>>> import numpy as np
>>> np.set_printoptions(precision=2, suppress=True, linewidth=100)
>>> X = np.load("out18.npy")
>>> X
array([[ 2.02, -0.02, -3.39],
       [ 0.99,  0.  , -1.75],
       [ 2.  , -0.01, -3.4 ],
       [-0.97,  0.02,  1.7 ],
       [ 1.02, -0.01, -1.72],
       [ 1.99,  0.  , -3.39],
       [ 0.99,  0.03, -1.69],
       [ 0.  ,  0.01,  0.  ],
       [ 1.01,  0.01, -1.69],
       [ 0.01, -0.02, -0.01],
       [ 1.99,  0.  , -3.4 ],
       [ 1.01,  0.01, -1.69],
       [ 0.01,  0.  ,  0.01],
       [ 1.04,  0.01, -1.7 ],
       [-3.01,  0.04,  5.1 ],
       [ 3.02, -0.04, -5.09],
       [ 1.02,  0.01, -1.7 ],
       [-0.98, -0.02,  1.64],
       [-1.01, -0.01,  1.74],
       [-1.  ,  0.05,  1.68],
       [ 2.99, -0.01, -5.09],
       [-3.01,  0.  ,  5.1 ],
       [ 3.  ,  0.  , -5.09],
       [ 0.97,  0.02, -1.68]])
>>> left, sigma, Vh = np.linalg.svd(X)
>>> sigma
array([16.84,  0.09,  0.07])
>>> M2 = left[:, :1] @ np.diag(sigma[:1]) @ Vh[:1]
>>> np.linalg.matrix_rank(M2)
np.int64(1)
>>> M2.round(2) + 0
array([[ 2.  , -0.01, -3.4 ],
       [ 1.02,  0.  , -1.73],
       [ 2.  , -0.01, -3.4 ],
       [-0.99,  0.  ,  1.69],
       [ 1.02,  0.  , -1.72],
       [ 2.  , -0.01, -3.39],
       [ 0.99,  0.  , -1.69],
       [ 0.  ,  0.  ,  0.  ],
       [ 1.  ,  0.  , -1.7 ],
       [ 0.01,  0.  , -0.01],
       [ 2.  , -0.01, -3.39],
       [ 1.  ,  0.  , -1.7 ],
       [ 0.  ,  0.  ,  0.  ],
       [ 1.01,  0.  , -1.72],
       [-3.01,  0.01,  5.1 ],
       [ 3.01, -0.01, -5.1 ],
       [ 1.01,  0.  , -1.71],
       [-0.97,  0.  ,  1.65],
       [-1.02,  0.  ,  1.73],
       [-0.99,  0.  ,  1.68],
       [ 3.  , -0.01, -5.08],
       [-3.01,  0.01,  5.1 ],
       [ 3.  , -0.01, -5.09],
       [ 0.99,  0.  , -1.67]])
>>> np.linalg.matrix_rank(X, rtol=0.05)
np.int64(1)
>>> np.round(np.linalg.norm(X - M2) / np.linalg.norm(X), 2)
np.float64(0.01)
>>> gram = np.cov(M2, rowvar=False)
>>> np.argsort(-M2.std(axis=0).round(6), kind="stable")
array([2, 0, 1])
>>> np.round(np.linalg.eigvalsh(gram)[::-1], 2) + 0
array([10.74,  0.  ,  0.  ])
>>> np.argwhere(np.triu(np.abs(np.corrcoef(M2.T)) > 0.8, 1))
array([[0, 1],
       [0, 2],
       [1, 2]])
>>> np.corrcoef(M2[:, 1], M2[:, 2])[0, 1]
np.float64(1.0)
>>> gram.round(2) + 0
array([[ 2.77, -0.01, -4.7 ],
       [-0.01,  0.  ,  0.02],
       [-4.7 ,  0.02,  7.97]])
>>> np.round(np.median(M2, axis=0), 2) + 0
array([ 1. ,  0. , -1.7])
>>> M2.std(axis=0)
array([1.63, 0.01, 2.76])
